$ python -q
>>> import numpy as np
>>> np.set_printoptions(precision=2, suppress=True, linewidth=160, sign=" ")
>>> feats = np.array([[-2, 0, -2, 0], [-1, 2, -1, 2], [-2, 0, -2, 0], [-1, 2, -1, 2]])
>>> r = np.linalg.matrix_rank(feats)
>>> r
np.int64(2)
>>> N = np.linalg.svd(feats)[2][r:].T
>>> [int(np.linalg.matrix_rank(feats[:i])) for i in range(1, len(feats) + 1)]
[1, 2, 2, 2]
>>> N.shape
(4, 2)
>>> np.round(feats @ N, 2) + 0
array([[ 0.,  0.],
       [ 0.,  0.],
       [ 0.,  0.],
       [ 0.,  0.]])
>>> np.linalg.matrix_rank(feats.T @ feats), np.linalg.matrix_rank(feats @ feats.T)
(np.int64(2), np.int64(2))
>>> np.round(N @ N.T, 2) + 0
array([[ 0.5,  0. , -0.5,  0. ],
       [ 0. ,  0.5,  0. , -0.5],
       [-0.5,  0. ,  0.5,  0. ],
       [ 0. , -0.5,  0. ,  0.5]])
>>> left, sig, Vt = np.linalg.svd(feats)
>>> np.argmax(sig[:-1] / (sig[1:] + 1e-6)) + 1
np.int64(2)
>>> sig.round(2) + 0
array([ 5.12,  3.12,  0.  ,  0.  ])
>>> other = left[:, :2] @ np.diag(sig[:2]) @ Vt[:2]
>>> np.linalg.matrix_rank(feats, rtol=0.05)
np.int64(2)
>>> np.round(np.linalg.norm(feats - other) / np.linalg.norm(feats), 2)
np.float64(0.0)
>>> E = np.loadtxt("data.csv", delimiter=",")
>>> E
array([[  0.,  -2.,   1.,  -1.,  -2.],
       [ -2.,   0.,   2.,  -2.,  -2.],
       [ -2.,   1.,   4.,  -1.,  -1.],
       [ -2.,   3.,   2.,  -2.,  -2.],
       [ -4.,   4.,   0.,  -4.,  -1.],
       [ -5.,   3.,  -1.,  -2.,  -1.],
       [ -4.,   3.,  -1.,  -1.,  -2.],
       [ -3.,   1.,   0.,   0.,  -2.],
       [ -1.,   0.,   0.,   2.,  -3.],
       [ -1.,  -2.,   0.,   0.,  -2.],
       [ -2.,  -3.,  -1.,   0.,  -4.],
       [ -4.,  -5.,  -3.,  -1.,  -2.],
       [ -3.,  -6.,  -1.,  -2.,  -4.],
       [ -1.,  -4.,   1.,   0.,  -4.],
       [  0.,  -6.,  -1.,  -1.,  -6.],
       [  0.,  -7.,   0.,  -1.,  -7.],
       [ -2.,  -5.,  -2.,   0.,  -8.],
       [ -3.,  -4.,  -2.,   1.,  -6.],
       [ -1.,  -4.,   0.,   1.,  -5.],
       [  0.,  -4.,  -2.,  -1.,  -6.],
       [ -2.,  -6.,   0.,  -3.,  -8.],
       [ -2.,  -6.,  -1.,  -2.,  -9.],
       [ -1.,  -5.,  -3.,  -3.,  -7.],
       [ -3.,  -3.,  -3.,  -2.,  -9.],
       [ -2.,  -1.,  -3.,  -3.,  -7.],
       [ -3.,   0.,  -4.,  -4.,  -5.],
       [ -5.,  -1.,  -2.,  -4.,  -5.],
       [ -5.,   0.,  -3.,  -6.,  -7.],
       [ -4.,  -2.,  -1.,  -6.,  -7.],
       [ -6.,  -4.,  -3.,  -7.,  -7.],
       [ -8.,  -3.,  -4.,  -8.,  -9.],
       [ -6.,  -3.,  -4.,  -8.,  -8.],
       [ -4.,  -1.,  -2.,  -9., -10.],
       [ -4.,   1.,  -3.,  -9.,  -8.],
       [ -5.,   3.,  -5.,  -8.,  -8.]])
>>> P = E @ np.linalg.solve(E.T @ E, E.T)
>>> np.round(P @ E[:, 0], 2) + 0
array([ 0., -2., -2., -2., -4., -5., -4., -3., -1., -1., -2., -4., -3., -1.,  0.,  0., -2., -3., -1.,  0., -2., -2., -1., -3., -2., -3., -5., -5., -4., -6.,
       -8., -6., -4., -4., -5.])
>>> np.linalg.matrix_rank(np.eye(35) - P)
np.int64(30)
>>> np.round(np.linalg.eigvalsh(P), 2) + 0
array([ 0.,  0.,  0.,  0.,  0.,  0.,  0.,  0.,  0.,  0.,  0.,  0.,  0.,  0.,  0.,  0.,  0.,  0.,  0.,  0.,  0.,  0.,  0.,  0.,  0.,  0.,  0.,  0.,  0.,  0.,
        1.,  1.,  1.,  1.,  1.])
>>> cov = np.cov(E, rowvar=False)
>>> np.argwhere(np.triu(np.abs(np.corrcoef(E.T)) > 0.8, 1))
array([], shape=(0, 2), dtype=int64)
>>> np.median(E, axis=0)
array([-3., -2., -1., -2., -6.])
>>> E.std(axis=0)
array([ 1.91,  3.03,  1.94,  3.02,  2.73])
>>> other = np.array([[3, -5], [4, 0]])
>>> Z = np.array([[2, 0, 1], [1, 1, 1], [0, 2, 1]])
>>> M = np.kron(other, Z)
>>> M
array([[  6,   0,   3, -10,   0,  -5],
       [  3,   3,   3,  -5,  -5,  -5],
       [  0,   6,   3,   0, -10,  -5],
       [  8,   0,   4,   0,   0,   0],
       [  4,   4,   4,   0,   0,   0],
       [  0,   8,   4,   0,   0,   0]])
>>> d = np.linalg.norm(E[:, None] - E[None], axis=-1)
>>> np.linalg.matrix_rank(d ** 2)
np.int64(7)
>>> np.unravel_index(d.round(6).argmax(), d.shape)
(np.int64(2), np.int64(30))
>>> d[15].round(6).argsort(kind="stable")[:4]
array([ 15,  14,  20,  21])
>>> (d + 1e9 * np.eye(35)).round(6).argmin(axis=1)
array([  9,   2,   1,   1,   5,   6,   5,   6,   9,   0,  18,  12,  11,  18,  15,  14,  17,  16,  13,  14,  21,  20,  19,  24,  25,  24,  25,  28,  27,  31,
        31,  29,  33,  32,  33])
>>> T = np.stack([M, 5 * M, M[::-1]])
>>> np.linalg.matrix_rank(T.reshape(3, -1))
np.int64(2)
>>> np.einsum("bij,cij->bc", T, T)
array([[   650,   3250,    120],
       [  3250,  16250,    600],
       [   120,    600,    650]])
>>> np.linalg.matrix_rank(T)
array([ 4,  4,  4])
>>> P = np.triu(np.array([[-3, 7, -9, -3], [2, -2, 2, 6], [8, -1, 4, -8], [9, -4, -5, -8]]), 1) + np.eye(4)
>>> other = P @ feats @ np.linalg.inv(P)
>>> np.round(np.linalg.det(other), 2)
np.float64(0.0)
>>> np.trace(other), np.trace(feats)
(np.float64(0.0), np.int64(0))
>>> np.linalg.matrix_rank(other)
np.int64(2)
>>> np.allclose(M[:-1].T @ np.linalg.lstsq(M[:-1].T, M[-1])[0], M[-1])
True
>>> np.round(M @ np.linalg.pinv(M) @ M, 2) + 0
array([[  6.,   0.,   3., -10.,   0.,  -5.],
       [  3.,   3.,   3.,  -5.,  -5.,  -5.],
       [  0.,   6.,   3.,   0., -10.,  -5.],
       [  8.,   0.,   4.,   0.,   0.,   0.],
       [  4.,   4.,   4.,   0.,   0.,   0.],
       [  0.,   8.,   4.,   0.,   0.,   0.]])
>>> np.abs(np.diag(np.linalg.qr(M)[1])) > 1e-9
array([ True,  True, False,  True,  True, False])
>>> np.unique(M.round(6), axis=0).shape
(6, 6)
>>> np.linalg.lstsq(M[:-1].T, M[-1])[2]
np.int32(4)
>>> try:
...     np.linalg.inv(M)
... except np.linalg.LinAlgError as e:
...     print(e)
... 
Singular matrix
>>> arr = np.load("sample11.npy")
>>> arr
array([[-3,  0,  0,  0,  0,  0,  0,  0],
       [ 3, -6,  0,  0,  0,  0,  0,  0],
       [ 3, -8, -8,  0,  0,  0,  0,  0],
       [ 6,  0,  8,  5,  0,  0,  0,  0],
       [ 1,  6,  5,  8,  3,  0,  0,  0],
       [-8,  5,  3,  9,  9,  9,  0,  0],
       [ 4, -6,  4,  8, -2, -5, -3,  0],
       [-9,  1, -7,  2, -9,  0,  9,  2]])
>>> rng = np.random.default_rng(924683)
>>> idx = rng.permutation(8)
>>> other = arr[:, idx] * rng.choice([-1, 1], 8)
>>> other
array([[ 0,  0,  0,  0,  0,  0, -3,  0],
       [ 0,  0,  0,  0, -6,  0,  3,  0],
       [ 0,  0,  8,  0, -8,  0,  3,  0],
       [ 0,  0, -8,  0,  0,  0,  6,  5],
       [ 0, -3, -5,  0,  6,  0,  1,  8],
       [ 0, -9, -3, -9,  5,  0, -8,  9],
       [ 3,  2, -4,  5, -6,  0,  4,  8],
       [-9,  9,  7,  0,  1, -2, -9,  2]])
>>> left, _, Vt = np.linalg.svd(arr.T @ other)
>>> np.round(left @ Vt, 2) + 0
array([[ 0.,  0.,  0.,  0.,  0.,  0.,  1.,  0.],
       [ 0.,  0.,  0.,  0.,  1.,  0.,  0.,  0.],
       [ 0.,  0., -1.,  0.,  0.,  0.,  0.,  0.],
       [ 0.,  0.,  0.,  0.,  0.,  0.,  0.,  1.],
       [ 0., -1.,  0.,  0.,  0.,  0.,  0.,  0.],
       [ 0.,  0.,  0., -1.,  0.,  0.,  0.,  0.],
       [-1.,  0.,  0.,  0.,  0.,  0.,  0.,  0.],
       [ 0.,  0.,  0.,  0.,  0., -1.,  0.,  0.]])
>>> def softmax(z):
...     e = np.exp(z - z.max(axis=-1, keepdims=True))
...     return e / e.sum(axis=-1, keepdims=True)
... 
>>> np.round(softmax(arr[4] + -3), 2) + 0
array([ 0.  ,  0.11,  0.04,  0.84,  0.01,  0.  ,  0.  ,  0.  ])
>>> att = arr @ arr.T / np.sqrt(8)
>>> np.round(softmax(att), 2) + 0
array([[ 0.  ,  0.  ,  0.  ,  0.  ,  0.  ,  0.26,  0.  ,  0.74],
       [ 0.  ,  0.01,  0.95,  0.  ,  0.  ,  0.  ,  0.04,  0.  ],
       [ 0.  ,  0.  ,  1.  ,  0.  ,  0.  ,  0.  ,  0.  ,  0.  ],
       [ 0.  ,  0.  ,  0.  ,  1.  ,  0.  ,  0.  ,  0.  ,  0.  ],
       [ 0.  ,  0.  ,  0.  ,  0.  ,  0.41,  0.59,  0.  ,  0.  ],
       [ 0.  ,  0.  ,  0.  ,  0.  ,  0.  ,  1.  ,  0.  ,  0.  ],
       [ 0.  ,  0.  ,  0.  ,  0.  ,  0.  ,  0.  ,  1.  ,  0.  ],
       [ 0.  ,  0.  ,  0.  ,  0.  ,  0.  ,  0.  ,  0.  ,  1.  ]])
>>> softmax(att).round(6).argmax(axis=1)
array([ 7,  2,  2,  3,  5,  5,  6,  7])
>>> left, sig, Vt = np.linalg.svd(arr)
>>> np.argmax(sig[:-1] / (sig[1:] + 1e-6)) + 1
np.int64(7)
>>> other = left[:, :7] @ np.diag(sig[:7]) @ Vt[:7]
>>> round(float(np.abs(arr - other).max()), 2)
0.07
>>> other.round(2) + 0
array([[-3.  ,  0.  ,  0.  ,  0.  ,  0.01,  0.  , -0.01,  0.07],
       [ 3.  , -6.  ,  0.  ,  0.  ,  0.  ,  0.  ,  0.  , -0.03],
       [ 3.  , -8.  , -8.  ,  0.  ,  0.  ,  0.  ,  0.  ,  0.02],
       [ 6.  ,  0.  ,  8.  ,  5.  ,  0.  ,  0.  ,  0.  ,  0.03],
       [ 1.  ,  6.  ,  5.  ,  8.  ,  3.  ,  0.  ,  0.  ,  0.  ],
       [-8.  ,  5.  ,  3.  ,  9.  ,  9.  ,  9.  ,  0.  , -0.01],
       [ 4.  , -6.  ,  4.  ,  8.  , -2.  , -5.  , -3.  , -0.01],
       [-9.  ,  1.  , -7.  ,  2.  , -9.  ,  0.  ,  9.  ,  2.  ]])
>>> round(np.linalg.norm(arr - other, 2), 2), round(float(sig[7]), 2)
(np.float64(0.08), 0.08)
>>> round(float(np.linalg.norm(arr - other) / np.linalg.norm(arr)), 2)
0.0
>>> np.linalg.matrix_rank(other)
np.int64(7)
>>> r0 = np.array([-2, -2, -2])
>>> np.polyval(r0, arr[6])
array([ -42,  -62,  -42, -146,   -6,  -42,  -14,   -2])
>>> np.convolve(arr[6], r0)
array([ -8,   4,  -4, -12, -20,  -2,  20,  16,   6,   0])
>>> np.cross(arr[6, :3], arr[4, :3])
array([-54, -16,  30])
>>> sig = 20 * 0.5 ** np.arange(5)
>>> m1 = rng.normal(size=(27, 5)) * rng.permutation(sig)
>>> m1
array([[-16.45,   7.67,   8.57,  -6.28,  -0.67],
       [-17.28,   4.86,   9.62,  -3.08,  -0.73],
       [ -0.81,   0.94,   6.52,  -3.41,   0.87],
       [ 13.82,  -5.96, -22.6 ,   0.07,  -2.14],
       [-19.05,  -7.41,  -7.26,  -2.98,  -1.14],
       [ 32.34,  -8.21,   1.08,   2.2 ,   2.39],
       [ -8.82,  -8.73,   0.69,  -1.07,   1.28],
       [ 12.23,  -4.8 ,  -6.34,  -2.94,  -2.09],
       [ 30.61,   4.18,   3.13,   3.07,   1.31],
       [ -2.87,  -2.23,   3.51,  -2.  ,   0.96],
       [ 12.45,   0.73, -11.49,   0.07,  -1.56],
       [-21.36,   0.33,  -5.34,   1.76,   1.13],
       [  9.4 ,  -6.38, -13.37,   2.91,   1.06],
       [-16.67,  -7.99,  -0.06,  -2.46,  -1.04],
       [  4.17,   6.62,   8.95,   0.47,  -1.91],
       [ 28.79,   6.71,   5.9 ,   1.4 ,  -2.12],
       [-28.36,  -6.5 ,  -6.93,   0.45,   2.09],
       [ -6.76,   1.73,   3.31,   1.25,   1.48],
       [-26.47,   2.89,  20.77,   2.21,  -2.19],
       [  0.03,  -1.67,  -6.96,   3.53,  -0.07],
       [  1.41, -11.87, -21.24,  -3.56,   0.97],
       [ 25.65,   3.21,  -0.4 ,   1.56,  -2.34],
       [  7.03,  -4.99,   0.46,  -2.07,   0.34],
       [  4.59,  -5.32,  -5.85,   2.7 ,  -2.09],
       [ 27.18,   1.35,   1.2 ,  -0.66,   1.08],
       [ 18.2 ,  -4.35,  17.66,  -0.9 ,  -1.38],
       [-22.98,  -2.48,  -7.79,  -0.77,   0.11]])
>>> Z = m1[[24, 17]].astype(float)
>>> for _ in range(3):
...     idx = np.linalg.norm(m1[:, None] - Z, axis=-1).argmin(axis=1)
...     Z = np.array([m1[idx == j].mean(axis=0) for j in range(2)])
... 
>>> idx
array([ 1,  1,  1,  0,  1,  0,  1,  0,  0,  1,  0,  1,  0,  1,  1,  0,  1,  1,  1,  1,  1,  0,  0,  0,  0,  0,  1])
>>> Z[1] - Z[0]
array([-30.67,   0.4 ,   2.98,  -1.68,   0.7 ])
>>> Z
array([[ 18.52,  -1.99,  -2.55,   0.62,  -0.63],
       [-12.15,  -1.59,   0.42,  -1.06,   0.08]])
>>> O, Rm = np.linalg.qr(m1)
>>> np.abs(np.diag(Rm))
array([ 95.1 ,  29.02,  42.58,  12.12,   7.55])
>>> O @ Rm
array([[-16.45,   7.67,   8.57,  -6.28,  -0.67],
       [-17.28,   4.86,   9.62,  -3.08,  -0.73],
       [ -0.81,   0.94,   6.52,  -3.41,   0.87],
       [ 13.82,  -5.96, -22.6 ,   0.07,  -2.14],
       [-19.05,  -7.41,  -7.26,  -2.98,  -1.14],
       [ 32.34,  -8.21,   1.08,   2.2 ,   2.39],
       [ -8.82,  -8.73,   0.69,  -1.07,   1.28],
       [ 12.23,  -4.8 ,  -6.34,  -2.94,  -2.09],
       [ 30.61,   4.18,   3.13,   3.07,   1.31],
       [ -2.87,  -2.23,   3.51,  -2.  ,   0.96],
       [ 12.45,   0.73, -11.49,   0.07,  -1.56],
       [-21.36,   0.33,  -5.34,   1.76,   1.13],
       [  9.4 ,  -6.38, -13.37,   2.91,   1.06],
       [-16.67,  -7.99,  -0.06,  -2.46,  -1.04],
       [  4.17,   6.62,   8.95,   0.47,  -1.91],
       [ 28.79,   6.71,   5.9 ,   1.4 ,  -2.12],
       [-28.36,  -6.5 ,  -6.93,   0.45,   2.09],
       [ -6.76,   1.73,   3.31,   1.25,   1.48],
       [-26.47,   2.89,  20.77,   2.21,  -2.19],
       [  0.03,  -1.67,  -6.96,   3.53,  -0.07],
       [  1.41, -11.87, -21.24,  -3.56,   0.97],
       [ 25.65,   3.21,  -0.4 ,   1.56,  -2.34],
       [  7.03,  -4.99,   0.46,  -2.07,   0.34],
       [  4.59,  -5.32,  -5.85,   2.7 ,  -2.09],
       [ 27.18,   1.35,   1.2 ,  -0.66,   1.08],
       [ 18.2 ,  -4.35,  17.66,  -0.9 ,  -1.38],
       [-22.98,  -2.48,  -7.79,  -0.77,   0.11]])
>>> Rm
array([[ 95.1 ,   1.55,  -3.19,   3.91,  -0.71],
       [  0.  , -29.02, -29.41,  -1.17,   1.68],
       [  0.  ,   0.  , -42.58,   1.21,  -0.08],
       [  0.  ,   0.  ,   0.  ,  12.12,   1.  ],
       [  0.  ,   0.  ,   0.  ,   0.  ,   7.55]])
>>> r0 = np.array([-1, 3])
>>> np.correlate(Rm[4], Rm[2], "full")
array([   0.  ,    0.  ,    0.  ,    0.  ,   -0.59,    9.15, -321.68,    0.  ,    0.  ])
>>> np.cross(Rm[4, :3], Rm[2, :3])
array([-0.,  0.,  0.])
>>> mat = np.array([[2, 2, 2, 2, 2, 2, 2, 2],
...     [2, 4, 4, 4, 4, 4, 4, 4],
...     [2, 4, 6, 6, 6, 6, 6, 6],
...     [2, 4, 6, 8, 8, 8, 8, 8],
...     [2, 4, 6, 8, 10, 10, 10, 10],
...     [2, 4, 6, 8, 10, 12, 12, 12],
...     [2, 4, 6, 8, 10, 12, 14, 14],
...     [2, 4, 6, 8, 10, 12, 14, 16]])
>>> round(float(np.linalg.norm(mat, "nuc")), 2)
72.0
>>> np.round(np.linalg.norm(mat, 1), 2), round(np.linalg.norm(mat, np.inf), 2)
(np.float64(72.0), np.float64(72.0))
>>> round(np.linalg.norm(mat) ** 2 / np.linalg.norm(mat, 2) ** 2, 2)
np.float64(1.02)
>>> mat[3] @ mat[2]
np.int64(296)
>>> round(np.linalg.norm(mat[3] - mat[2]), 2)
np.float64(4.47)
>>> np.linalg.norm(mat, axis=1).argmax()
np.int64(7)
>>> idx = rng.permutation(8)
>>> idx
array([ 2,  0,  1,  7,  5,  4,  3,  6])
>>> other = mat[idx][:, idx]
>>> np.allclose(other, mat)
False
>>> x0 = np.array([5, -5, 9, -3, 2, 4, -8, 1])
>>> y = mat @ x0
>>> c, lr = np.zeros(8), 1 / np.linalg.norm(mat, 2) ** 2
>>> for i in range(5):
...     c -= lr * mat.T @ (mat @ c - y)
...     if i % 1 == 0: print(i, round(np.linalg.norm(mat @ c - y), 2))
... 
0 30.41
1 30.05
2 29.69
3 29.34
4 28.99
>>> round(float(np.linalg.cond(mat)), 2)
113.5
>>> c
array([ 0.08,  0.14,  0.17,  0.16,  0.11,  0.04, -0.03, -0.06])
